% python3 -q
>>> import numpy as np
>>> import numpy.linalg as la
>>> np.set_printoptions(suppress=True, linewidth=200)
>>> rnd = lambda a: np.round(a, 2) + 0
>>> X = np.loadtxt("w.csv", delimiter=",")
>>> X
array([[ 9.,  1.,  2., -1.,  0.,  1., -2.,  1.],
       [-2.,  3.,  0., -2.,  1., -1.,  2.,  1.],
       [ 1.,  2., 10.,  1.,  0.,  0.,  0., -1.],
       [ 1.,  1.,  1.,  5., -1.,  2.,  0., -2.],
       [-1.,  2., -1., -2., 12.,  2., -1.,  2.],
       [ 1., -2.,  2., -2.,  1.,  0.,  2.,  1.],
       [ 1., -1., -1.,  1., -1., -1.,  9.,  0.],
       [ 0., -2.,  1.,  2.,  2.,  1.,  2., -8.]])
>>> q, Rm = la.qr(X)
>>> np.allclose(Rm.T @ Rm, X.T @ X)
True
>>> rnd(q.T @ q)
array([[1., 0., 0., 0., 0., 0., 0., 0.],
       [0., 1., 0., 0., 0., 0., 0., 0.],
       [0., 0., 1., 0., 0., 0., 0., 0.],
       [0., 0., 0., 1., 0., 0., 0., 0.],
       [0., 0., 0., 0., 1., 0., 0., 0.],
       [0., 0., 0., 0., 0., 1., 0., 0.],
       [0., 0., 0., 0., 0., 0., 1., 0.],
       [0., 0., 0., 0., 0., 0., 0., 1.]])
>>> np.trace(q @ q.T)
np.float64(8.0)
>>> rnd(np.abs(np.diag(Rm)))
array([ 9.49,  5.29,  9.62,  6.4 , 10.84,  1.44,  4.69,  5.53])
>>> rnd(abs(Rm[0, 0])), rnd(la.norm(X[:, 0]))
(np.float64(9.49), np.float64(9.49))
>>> q.shape, Rm.shape
((8, 8), (8, 8))
>>> rng = np.random.default_rng(5907)
>>> lab = rng.permutation(8)
>>> lab
array([2, 0, 6, 4, 7, 5, 1, 3])
>>> B = X[lab][:, lab]
>>> B
array([[10.,  1.,  0.,  0., -1.,  0.,  2.,  1.],
       [ 2.,  9., -2.,  0.,  1.,  1.,  1., -1.],
       [-1.,  1.,  9., -1.,  0., -1., -1.,  1.],
       [-1., -1., -1., 12.,  2.,  2.,  2., -2.],
       [ 1.,  0.,  2.,  2., -8.,  1., -2.,  2.],
       [ 2.,  1.,  2.,  1.,  1.,  0., -2., -2.],
       [ 0., -2.,  2.,  1.,  1., -1.,  3., -2.],
       [ 1.,  1.,  0., -1., -2.,  2.,  1.,  5.]])
>>> B = np.array([[-2, 2], [-3, 2], [-3, 3]])
>>> F = np.kron(np.eye(3, dtype=int), B)
>>> F
array([[-2,  2,  0,  0,  0,  0],
       [-3,  2,  0,  0,  0,  0],
       [-3,  3,  0,  0,  0,  0],
       [ 0,  0, -2,  2,  0,  0],
       [ 0,  0, -3,  2,  0,  0],
       [ 0,  0, -3,  3,  0,  0],
       [ 0,  0,  0,  0, -2,  2],
       [ 0,  0,  0,  0, -3,  2],
       [ 0,  0,  0,  0, -3,  3]])
>>> left, sigma, Vt = la.svd(F)
>>> rnd(sigma)
array([6.22, 6.22, 6.22, 0.58, 0.58, 0.58])
>>> B = left[:, :3] @ np.diag(sigma[:3]) @ Vt[:3]
>>> rnd(la.norm(F - B) / la.norm(F))
np.float64(0.09)
>>> rnd(B)
array([[-2.12,  1.86,  0.  ,  0.  ,  0.  ,  0.  ],
       [-2.69,  2.36,  0.  ,  0.  ,  0.  ,  0.  ],
       [-3.18,  2.79,  0.  ,  0.  ,  0.  ,  0.  ],
       [ 0.  ,  0.  , -2.12,  1.86,  0.  ,  0.  ],
       [ 0.  ,  0.  , -2.69,  2.36,  0.  ,  0.  ],
       [ 0.  ,  0.  , -3.18,  2.79,  0.  ,  0.  ],
       [ 0.  ,  0.  ,  0.  ,  0.  , -2.12,  1.86],
       [ 0.  ,  0.  ,  0.  ,  0.  , -2.69,  2.36],
       [ 0.  ,  0.  ,  0.  ,  0.  , -3.18,  2.79]])
>>> la.matrix_rank(B)
np.int64(3)
>>> W = np.array([[3, 1], [4, 6], [7, 0], [0, 1], [2, 6], [9, 7]])
>>> coef = np.array([1, 0])
>>> H = np.maximum(F @ W + coef, 0)
>>> la.matrix_rank(H)
np.int64(2)
>>> rnd((H > 0).mean(axis=0))
array([0.56, 0.89])
>>> (H > 0).astype(int)
array([[1, 1],
       [0, 1],
       [1, 1],
       [0, 1],
       [0, 1],
       [0, 1],
       [1, 1],
       [1, 0],
       [1, 1]])
>>> Z = np.array([[3, 1], [1, 2]])
>>> (H @ Z).round(6).argmax(axis=1)
array([1, 1, 1, 1, 1, 1, 0, 0, 0])
>>> H @ Z
array([[19, 23],
       [ 9, 18],
       [27, 34],
       [ 2,  4],
       [ 2,  4],
       [ 3,  6],
       [47, 19],
       [39, 13],
       [69, 28]])
